% ipython --no-banner

In [1]: import numpy as np

In [2]: np.set_printoptions(precision=2, suppress=True, linewidth=160, legacy="1.25")

In [3]: W0 = np.array([[-4, 6, -4, 6], [4, 4, 4, 4], [-4, 6, -4, 6], [4, 4, 4, 4]])

In [4]: np.linalg.cond(W0) > 100
Out[4]: True

In [5]: np.argsort(-np.linalg.norm(W0, axis=0).round(6), kind="stable")[:3]
Out[5]: array([1, 3, 0])

In [6]: [round(float(x), 2) for x in np.linalg.svd(W0, compute_uv=False)[:3]]
Out[6]: [14.81, 10.81, 0.0]

In [7]: J = np.loadtxt("block17.csv", delimiter=",")

In [8]: J
Out[8]: 
array([[-9.,  0.],
       [ 0.,  1.]])

In [9]: # 2 blocks once reordered

In [10]: rng = np.random.default_rng(2650)

In [11]: z = rng.permutation(2)

In [12]: z
Out[12]: array([1, 0])

In [13]: M2 = J[z][:, z]

In [14]: np.allclose(M2, J)
Out[14]: False

In [15]: round(float(np.linalg.det(M2)), 2), round(np.linalg.det(J[z]), 2)
Out[15]: (-9.0, 9.0)

In [16]: M2
Out[16]: 
array([[ 1.,  0.],
       [ 0., -9.]])

In [17]: np.diag(M2)
Out[17]: array([ 1., -9.])

In [18]: (np.linalg.matrix_power((M2 != 0) + (M2.T != 0) + np.eye(2), 2) > 0).astype(int)
Out[18]: 
array([[1, 0],
       [0, 1]])

In [19]: np.sort(np.linalg.eigvals(M2).real)
Out[19]: array([-9.,  1.])

In [20]: round(np.linalg.det(M2), 2)
Out[20]: -9.0

In [21]: r = np.linalg.matrix_rank(W0)

In [22]: r
Out[22]: 2

In [23]: N = np.linalg.svd(W0)[2][r:].T

In [24]: np.linalg.matrix_rank(W0.T @ W0), np.linalg.matrix_rank(W0 @ W0.T)
Out[24]: (2, 2)

In [25]: np.round(N @ N.T, 2) + 0
Out[25]: 
array([[ 0.5,  0. , -0.5,  0. ],
       [ 0. ,  0.5,  0. , -0.5],
       [-0.5,  0. ,  0.5,  0. ],
       [ 0. , -0.5,  0. ,  0.5]])

In [26]: N.shape
Out[26]: (4, 2)

In [27]: [int(np.linalg.matrix_rank(W0[:, :j + 1])) for j in range(4)]
Out[27]: [1, 2, 2, 2]

In [28]: [int(np.linalg.matrix_rank(np.delete(W0, i, axis=0))) for i in range(4)]
Out[28]: [2, 2, 2, 2]

In [29]: np.allclose(W0 @ N, 0)
Out[29]: True

In [30]: (J - J.T) / 2
Out[30]: 
array([[0., 0.],
       [0., 0.]])

In [31]: J @ J
Out[31]: 
array([[81.,  0.],
       [ 0.,  1.]])

In [32]: assert J == J.T
ValueError: The truth value of an array with more than one element is ambiguous. Use a.any() or a.all()


In [33]: K = 3 * np.eye(4) + np.ones((4, 4))

In [34]: K
Out[34]: 
array([[4., 1., 1., 1.],
       [1., 4., 1., 1.],
       [1., 1., 4., 1.],
       [1., 1., 1., 4.]])

In [35]: ev, V = np.linalg.eigh(K)

In [36]: V @ np.diag(ev) @ V.T
Out[36]: 
array([[4., 1., 1., 1.],
       [1., 4., 1., 1.],
       [1., 1., 4., 1.],
       [1., 1., 1., 4.]])

In [37]: ev.sum(), np.trace(K)
Out[37]: (16.0, 16.0)

In [38]: np.round(V.T @ K @ V, 2) + 0
Out[38]: 
array([[3., 0., 0., 0.],
       [0., 3., 0., 0.],
       [0., 0., 3., 0.],
       [0., 0., 0., 7.]])

In [39]: np.linalg.eigvalsh(K + 3 * np.eye(4))
Out[39]: array([ 6.,  6.,  6., 10.])

In [40]: (ev > 1e-8).sum(), (ev < -1e-8).sum()
Out[40]: (4, 0)

In [41]: np.linalg.svd(K, compute_uv=False)
Out[41]: array([7., 3., 3., 3.])

In [42]: ev
Out[42]: array([3., 3., 3., 7.])

In [43]: np.abs(V[:, -1]).round(6).argmax()
Out[43]: 0

In [44]: hat = np.triu(np.array([[-1, -1, 2, 3], [-1, -1, 0, -2], [2, 1, 2, 2], [-3, 1, 1, 1]]), 1) + np.eye(4)

In [45]: M2 = hat @ K @ np.linalg.inv(hat)

In [46]: np.poly(M2)
Out[46]: array([   1.,  -16.,   90., -216.,  189.])

In [47]: E = np.loadtxt("mat.csv", delimiter=",")

In [48]: E
Out[48]: 
array([[-1.,  2., -3.],
       [-1.,  2.,  2.]])

In [49]: def softmax(z):
    ...:     e = np.exp(z - z.max(axis=-1, keepdims=True))
    ...:     return e / e.sum(axis=-1, keepdims=True)
    ...: 

In [50]: softmax(E).sum(axis=1)
Out[50]: array([1., 1.])

In [51]: np.round(softmax(10 * E[1]), 2) + 0
Out[51]: array([0. , 0.5, 0.5])

In [52]: softmax(E[1])
Out[52]: array([0.02, 0.49, 0.49])

In [53]: softmax(E[1] + 2)
Out[53]: array([0.02, 0.49, 0.49])

In [54]: S = E @ E.T / np.sqrt(3)

In [55]: np.round(softmax(S + np.triu(np.full(S.shape, -np.inf), 1)), 2) + 0
Out[55]: 
array([[1., 0.],
       [0., 1.]])
